$ ipython --no-banner

In [1]: import numpy as np

In [2]: np.set_printoptions(precision=2, suppress=True, linewidth=140, sign=" ")

In [3]: W0 = np.load("run16.npy")

In [4]: print(W0)
[[ 5. -2.]
 [ 0.  3.]]

In [5]: # triangular: eigenvalues sit on the diagonal

In [6]: print(np.linalg.norm(W0, axis=1).argmax())
0

In [7]: print(round(np.linalg.norm(W0) ** 2 / np.linalg.norm(W0, 2) ** 2, 2))
1.24

In [8]: print(round(float(np.linalg.norm(W0, 1)), 2), round(np.linalg.norm(W0, np.inf), 2))
5.0 7.0

In [9]: print(W0[0] @ W0[1])
-6.0

In [10]: rng = np.random.default_rng(431)

In [11]: z = rng.permutation(2)

In [12]: print(z)
[ 1  0]

In [13]: M2 = W0[z][:, z]

In [14]: print(np.trace(M2))
8.0

In [15]: print(np.allclose(M2, W0))
False

In [16]: print(round(np.linalg.det(M2), 2), round(np.linalg.det(W0[z]), 2))
15.0 -15.0

In [17]: data = np.loadtxt("out0.csv", delimiter=",")

In [18]: print(data)
[[ 1.4  -2.2   0.   -6.02  0.2   0.9  -2.2 ]
 [-0.7  -1.   -1.6  -2.88 -1.3   1.1   0.5 ]
 [-0.9  -0.7   0.1  -1.88  1.2  -0.5   0.3 ]
 [-0.4  -0.3  -0.1  -0.99 -1.2  -1.   -1.5 ]
 [ 0.2   0.5   2.4   1.47  0.4  -0.3  -1.1 ]
 [ 0.1   1.1  -1.    3.13  1.   -1.1  -0.4 ]
 [-0.9   0.2  -2.4   0.31 -0.4   0.2  -0.1 ]
 [-0.9   3.4   0.    9.99  1.6   0.3   0.9 ]
 [ 0.   -0.3  -0.3  -0.83 -0.6  -1.2   0.3 ]
 [-0.6  -1.1   0.2  -3.58 -0.4  -0.7   1.3 ]
 [ 0.2   0.5  -0.6   1.36  0.4   2.3  -1.6 ]
 [ 0.9  -0.4  -0.3  -0.86  0.5   0.6  -0.5 ]
 [ 0.7   0.2   0.4   0.39  0.9  -1.1   0.6 ]
 [ 1.    1.1  -0.2   3.49  0.5  -1.   -0.3 ]
 [ 1.3   0.1   1.1   0.48  0.4  -1.7  -0.5 ]
 [ 0.7   0.6  -0.3   1.23 -0.7   0.2  -0.3 ]
 [-1.1   1.1  -0.4   3.66 -0.2   0.5  -1.1 ]
 [-0.2  -0.3  -0.7  -0.77  1.1   0.4   0.5 ]
 [ 0.1  -0.1   2.4  -0.24  0.2  -2.6  -0.8 ]
 [-0.3   0.3  -1.1   0.83 -0.3   0.1   0.2 ]
 [-1.3  -0.8   1.   -2.38 -0.1   0.6  -0.5 ]
 [-0.9   0.1  -1.1   0.64  0.    1.    0.6 ]
 [-0.4  -1.3   0.2  -4.27  0.5  -1.   -0.6 ]
 [-0.1   1.1  -2.    3.64  1.9  -0.4   0.1 ]
 [ 0.4   0.6   0.2   2.43 -0.1   1.8   2.4 ]
 [ 1.4   0.    0.2  -0.26  0.1   0.8  -0.2 ]
 [-0.7   0.    1.4  -0.41 -0.7  -1.   -0.3 ]
 [ 0.4   2.3   0.7   6.54  0.8  -1.8   0.9 ]
 [-1.3  -1.5  -0.7  -4.96 -0.3  -1.2  -0.2 ]
 [-0.2   0.2  -0.1   0.4   0.1   0.1   1.1 ]
 [ 0.7  -0.2   1.1  -0.62 -2.2   0.8   0.2 ]
 [ 0.4  -0.6   0.1  -1.38  0.1   0.7   1.3 ]]

In [19]: x0 = np.array([3, -2, 0, 3, 2, -1, 2])

In [20]: rhs = data @ x0

In [21]: print(np.round(np.linalg.lstsq(data, rhs)[0], 2) + 0)
[ 3. -2.  0.  3.  2. -1.  2.]

In [22]: print(np.round(np.linalg.solve(data.T @ data, data.T @ rhs), 2) + 0)
[ 3. -2.  0.  3.  2. -1.  2.]

In [23]: rhs = rhs + 0.02 * rng.normal(size=32)

In [24]: print(rhs)
[-14.31 -11.43  -3.46  -7.99   2.9    9.78  -3.36  25.19  -1.28  -7.83  -1.01   0.32   6.96  12.66   6.61   2.38   2.33   0.49   1.17
   0.69 -11.23  -0.78 -10.61  12.81  10.1    2.41  -4.29  21.42 -15.54   2.51  -4.18   0.33]

In [25]: beta, *_ = np.linalg.lstsq(data, rhs)

In [26]: print([round(float(np.linalg.norm(np.linalg.solve(data.T @ data + lam * np.eye(7), data.T @ rhs))), 2) for lam in (0, 1, 10, 100)])
[5.53, 4.69, 3.67, 2.14]

In [27]: print(beta.round())
[ 3. -2. -0.  3.  2. -1.  2.]

In [28]: print(beta.round(2) + 0)
[ 3.   -1.94  0.    2.98  2.01 -1.    2.  ]

In [29]: Q, r_ = np.linalg.qr(data)

In [30]: print(Q.shape, r_.shape)
(32, 7) (7, 7)

In [31]: cen = data - data.mean(axis=0)

In [32]: vecs = np.linalg.svd(cen)[2][:6]

In [33]: M2 = cen - cen @ vecs.T @ vecs

In [34]: print(round(float(np.linalg.norm(M2) / np.linalg.norm(cen)), 2))
0.02

In [35]: print(np.linalg.norm(M2, axis=1).round(6).argmax())
15

In [36]: G = np.cov(data, rowvar=False)

In [37]: print(data.std(axis=0))
[ 0.77  1.06  1.05  3.15  0.83  1.08  0.93]

In [38]: print(np.argsort(-data.std(axis=0).round(6), kind="stable"))
[ 3  5  1  2  6  4  0]

In [39]: print(round(float(np.corrcoef(data[:, 3], data[:, 0])[0, 1]), 2))
0.04

In [40]: print(np.argwhere(np.triu(np.abs(np.corrcoef(data.T)) > 0.8, 1)))
[[ 1  3]]

In [41]: print(np.polyfit(data[:, 3], data[:, 0], 1))
[ 0.01 -0.03]

In [42]: print(np.median(data, axis=0))
[-0.05  0.05 -0.05  0.04  0.1   0.1  -0.15]

In [43]: print(np.linalg.eigvalsh(G)[::-1])
[ 11.58   1.64   0.92   0.81   0.59   0.42   0.01]

In [44]: E = np.loadtxt("arr.csv", delimiter=",")

In [45]: print(E)
[[ 1. -1.  1.]
 [ 1.  0.  0.]
 [ 1.  1.  1.]]

In [46]: def softmax(z):
    ...:     e = np.exp(z - z.max(axis=-1, keepdims=True))
    ...:     return e / e.sum(axis=-1, keepdims=True)
    ...: 

In [47]: print(softmax(data[6]))
[ 0.07  0.21  0.02  0.23  0.11  0.21  0.15]

In [48]: print(np.round(softmax(10 * data[6]), 2) + 0)
[ 0.    0.2   0.    0.59  0.    0.2   0.01]

In [49]: print(softmax(data[6] + -2))
[ 0.07  0.21  0.02  0.23  0.11  0.21  0.15]

In [50]: scores = data @ data.T / np.sqrt(7)

In [51]: print(softmax(scores).round(6).argmax(axis=1))
[  0   0  28   0   7   7   6   7  28  28   7   0  27   7  27   7   7   0  18   7   0   7   0   7   7   0  18   7   0   7  30   0]

In [52]: print(softmax(scores)[6] @ data)
[-0.43  0.46 -1.08  1.38  0.19  0.15  0.04]

In [53]: M2 = np.array([[-1.6, 0.9, -2.1],
    ...:     [0.0, -1.0, 0.3],
    ...:     [2.9, 0.9, -0.5],
    ...:     [-1.6, 0.8, -0.2]])

In [54]: basis = np.array([[0.0, 0.7, 0.1, 1.8],
    ...:     [0.9, -0.5, 2.1, -0.7],
    ...:     [0.7, -0.2, -1.2, -0.3]])

In [55]: X = M2 @ basis

In [56]: print(X)
[[-0.66 -1.15  4.25 -2.88]
 [-0.69  0.44 -2.46  0.61]
 [ 0.46  1.68  2.78  4.74]
 [ 0.58 -1.48  1.76 -3.38]]

In [57]: # rank 3

In [58]: print(np.round(softmax(X[3]), 2) + 0)
[ 0.23  0.03  0.74  0.  ]

In [59]: print(softmax(X).sum(axis=1))
[ 1.  1.  1.  1.]

In [60]: scores = X @ X.T / np.sqrt(4)

In [61]: print(np.round(softmax(scores), 2) + 0)
[[ 0.99  0.    0.    0.01]
 [ 0.    0.99  0.    0.  ]
 [ 0.    0.    1.    0.  ]
 [ 0.68  0.    0.    0.32]]

In [62]: print(np.round(softmax(scores + np.triu(np.full(scores.shape, -np.inf), 1)), 2) + 0)
[[ 1.    0.    0.    0.  ]
 [ 0.    1.    0.    0.  ]
 [ 0.    0.    1.    0.  ]
 [ 0.68  0.    0.    0.32]]

In [63]: print(X.ravel(order="F"))
[-0.66 -0.69  0.46  0.58 -1.15  0.44  1.68 -1.48  4.25 -2.46  2.78  1.76 -2.88  0.61  4.74 -3.38]

In [64]: print(X.reshape(2, -1))
[[-0.66 -1.15  4.25 -2.88 -0.69  0.44 -2.46  0.61]
 [ 0.46  1.68  2.78  4.74  0.58 -1.48  1.76 -3.38]]

In [65]: print(X.reshape(-1, 2))
[[-0.66 -1.15]
 [ 4.25 -2.88]
 [-0.69  0.44]
 [-2.46  0.61]
 [ 0.46  1.68]
 [ 2.78  4.74]
 [ 0.58 -1.48]
 [ 1.76 -3.38]]

In [66]: t3 = X.reshape(4, 2, -1)

In [67]: print(t3[:, 0])
[[-0.66 -1.15]
 [-0.69  0.44]
 [ 0.46  1.68]
 [ 0.58 -1.48]]

In [68]: print(t3.transpose(1, 0, 2))
[[[-0.66 -1.15]
  [-0.69  0.44]
  [ 0.46  1.68]
  [ 0.58 -1.48]]

 [[ 4.25 -2.88]
  [-2.46  0.61]
  [ 2.78  4.74]
  [ 1.76 -3.38]]]

In [69]: print(t3.sum(axis=1))
[[ 3.59 -4.03]
 [-3.15  1.05]
 [ 3.24  6.42]
 [ 2.34 -4.86]]

In [70]: print(t3.shape)
(4, 2, 2)

In [71]: print(np.einsum("ihd,jhd->hij", t3, t3).shape)
(2, 4, 4)

In [72]: Uu, sig, Vh = np.linalg.svd(X)

In [73]: print(np.argmax(sig[:-1] / (sig[1:] + 1e-6)) + 1)
3

In [74]: M2 = Uu[:, :3] @ np.diag(sig[:3]) @ Vh[:3]

In [75]: print(np.round(np.abs(X - M2).max(), 2))
0.0

In [76]: print(M2)
[[-0.66 -1.15  4.25 -2.88]
 [-0.69  0.44 -2.46  0.61]
 [ 0.46  1.68  2.78  4.74]
 [ 0.58 -1.48  1.76 -3.38]]

In [77]: arr = np.load("m.npy")

In [78]: print(arr)
[[ 1  0  0  0  0  0]
 [ 0  0  0  1  0  0]
 [ 0  0  1  0  0  0]
 [ 0  1  0  0  0  0]
 [ 0  0  0  0  0  1]
 [ 0  0  0  0  1  0]]

In [79]: # a transition matrix

In [80]: M2 = arr / np.linalg.norm(arr, axis=1, keepdims=True)

In [81]: G = M2 @ M2.T

In [82]: print(np.linalg.norm(M2, axis=1))
[ 1.  1.  1.  1.  1.  1.]

In [83]: print((G - 2 * np.eye(6)).round(6).argmax(axis=1))
[ 1  0  0  0  0  0]

In [84]: print(G[2])
[ 0.  0.  1.  0.  0.  0.]

In [85]: w, vecs = np.linalg.eigh(arr)

In [86]: print(w.sum(), np.trace(arr))
2.0 2

In [87]: print(np.linalg.eigvalsh(arr @ arr))
[ 1.  1.  1.  1.  1.  1.]

In [88]: print(np.round(vecs.T @ arr @ vecs, 2) + 0)
[[-1.  0.  0.  0.  0.  0.]
 [ 0. -1.  0.  0.  0.  0.]
 [ 0.  0.  1.  0.  0.  0.]
 [ 0.  0.  0.  1.  0.  0.]
 [ 0.  0.  0.  0.  1.  0.]
 [ 0.  0.  0.  0.  0.  1.]]

In [89]: mat = np.loadtxt("w.csv", delimiter=",")

In [90]: print(mat)
[[ 2.1  3. ]
 [ 2.   3.1]]

In [91]: theta = np.radians(120)

In [92]: r_ = np.eye(2)

In [93]: r_[0, 0] = r_[1, 1] = np.cos(theta)

In [94]: r_[0, 1], r_[1, 0] = -np.sin(theta), np.sin(theta)

In [95]: print(r_)
[[-0.5  -0.87]
 [ 0.87 -0.5 ]]

In [96]: M2 = mat @ r_.T

In [97]: print(np.abs(M2 - mat).max(axis=0))
[ 5.75  2.92]

In [98]: print(np.allclose(mat @ mat.T, M2 @ M2.T))
True
